$ python -q
>>> import numpy as np
>>> np.set_printoptions(suppress=True, linewidth=160)
>>> X = np.load("dump.npy")
>>> print(X)
[[ 2. -2.  0. -2.]
 [ 1.  3.  3.  1.]
 [ 3. -2. -3. -1.]
 [ 0.  0.  0. -3.]]
>>> B = np.array([[3, 2, 1], [0, 2, 1]])
>>> cent = np.kron(B, X)
>>> print(cent.shape)
(8, 12)
>>> B = X / np.linalg.norm(X, axis=1, keepdims=True)
>>> G = B @ B.T
>>> print(np.argwhere(np.triu(np.abs(G) > 0.95, 1)))
[]
>>> print((np.abs(G) > 0.9).astype(int))
[[1 0 0 0]
 [0 1 0 0]
 [0 0 1 0]
 [0 0 0 1]]
>>> print((G - 2 * np.eye(4)).round(6).argmax(axis=1))
[2 3 0 0]
>>> print(G[3].round(1))
[ 0.6 -0.2  0.2  1. ]
>>> print(round(float(np.degrees(np.arccos(np.clip(G[3, 2], -1, 1)))), 1))
78.0
>>> print(G.round(1))
[[ 1.  -0.4  0.7  0.6]
 [-0.4  1.  -0.6 -0.2]
 [ 0.7 -0.6  1.   0.2]
 [ 0.6 -0.2  0.2  1. ]]
>>> print(np.round(np.linalg.norm(B, axis=1), 1))
[1. 1. 1. 1.]
>>> data = np.load("out15.npy")
>>> print(data)
[[ 2  2  2]
 [ 2 19 15]
 [ 2 15 13]]
>>> vals, vecs = np.linalg.eig(data)
>>> print(vals.round(1))
[31.6  1.8  0.6]
>>> print(np.round(data @ vecs[:, 0] - vals[0] * vecs[:, 0], 1) + 0)
[0. 0. 0.]
>>> print(np.round(np.sort(np.linalg.eigvals(data @ data)), 1))
[  0.4   3.2 996.4]
>>> q, vecs = np.linalg.qr(data[:, :2])[0], np.linalg.qr(data[:, 2:])[0]
>>> sig = np.linalg.svd(q.T @ vecs, compute_uv=False)
>>> print(round(float(np.linalg.norm(q @ q.T - vecs @ vecs.T, 2)), 1))
1.0
>>> print((sig > 0.9).sum())
1
>>> print(sig.round(1))
[1.]
>>> Lm = np.linalg.cholesky(data)
>>> print(np.round(np.diag(Lm) ** 2, 1))
[ 2.  17.   1.1]
>>> print(np.prod(np.diag(Lm)) ** 2, round(float(np.linalg.det(data)), 1))
36.0 36.0
>>> print(np.linalg.eigvalsh(data).min() > 0)
True
>>> print(np.round(Lm @ Lm.T, 1))
[[ 2.  2.  2.]
 [ 2. 19. 15.]
 [ 2. 15. 13.]]
>>> print(Lm.round(1))
[[1.4 0.  0. ]
 [1.4 4.1 0. ]
 [1.4 3.2 1. ]]
>>> print(np.round(data / np.sqrt(np.outer(np.diag(data), np.diag(data))), 1))
[[1.  0.3 0.4]
 [0.3 1.  1. ]
 [0.4 1.  1. ]]
>>> U, sig, Vt = np.linalg.svd(data)
>>> print(np.argmax(sig[:-1] / (sig[1:] + 1e-6)) + 1)
1
>>> print(sig.round(1))
[31.6  1.8  0.6]
>>> B = U[:, :1] @ np.diag(sig[:1]) @ Vt[:1]
>>> print(B.round(1))
[[ 0.3  2.3  1.9]
 [ 2.3 18.7 15.3]
 [ 1.9 15.3 12.6]]
>>> print(round(np.linalg.norm(data - B) / np.linalg.norm(data), 1))
0.1
>>> print(round(np.linalg.norm(data - B, 2), 1), round(float(sig[1]), 1))
1.8 1.8
>>> x = np.array([3, 3, 1])
>>> print((data * x).sum(axis=1))
[14 78 64]
>>> print(np.linalg.norm(data @ x) <= np.linalg.norm(data, 2) * np.linalg.norm(x) + 1e-9)
True
>>> print(data @ x)
[14 78 64]
>>> print(data @ (2 * x))
[ 28 156 128]
>>> arr = np.loadtxt("case19.csv", delimiter=",")
>>> print(arr.round(1))
[[-0.5  0.1 -0.6  0.6]
 [-0.5 -0.6 -0.1 -0.6]
 [ 0.5 -0.1 -0.8 -0.3]
 [ 0.3 -0.8  0.1  0.5]]
>>> proj = np.triu(np.array([[-3, -4, -3, 4], [2, 1, 2, 1], [1, 1, 3, 2], [-5, 1, -4, -5]]), 1) + np.eye(4)
>>> B = proj @ arr @ np.linalg.inv(proj)
>>> print(np.round(proj @ arr - arr @ proj, 1))
[[ 1.9 -2.7  1.4  8.6]
 [ 1.4 -3.1 -1.9  2.9]
 [ 0.7  0.6  2.   0.5]
 [ 0.   1.3  2.6 -0.7]]
>>> print(np.round(np.poly(B), 1) + 0)
[ 1.   1.4  0.  -1.4 -1. ]
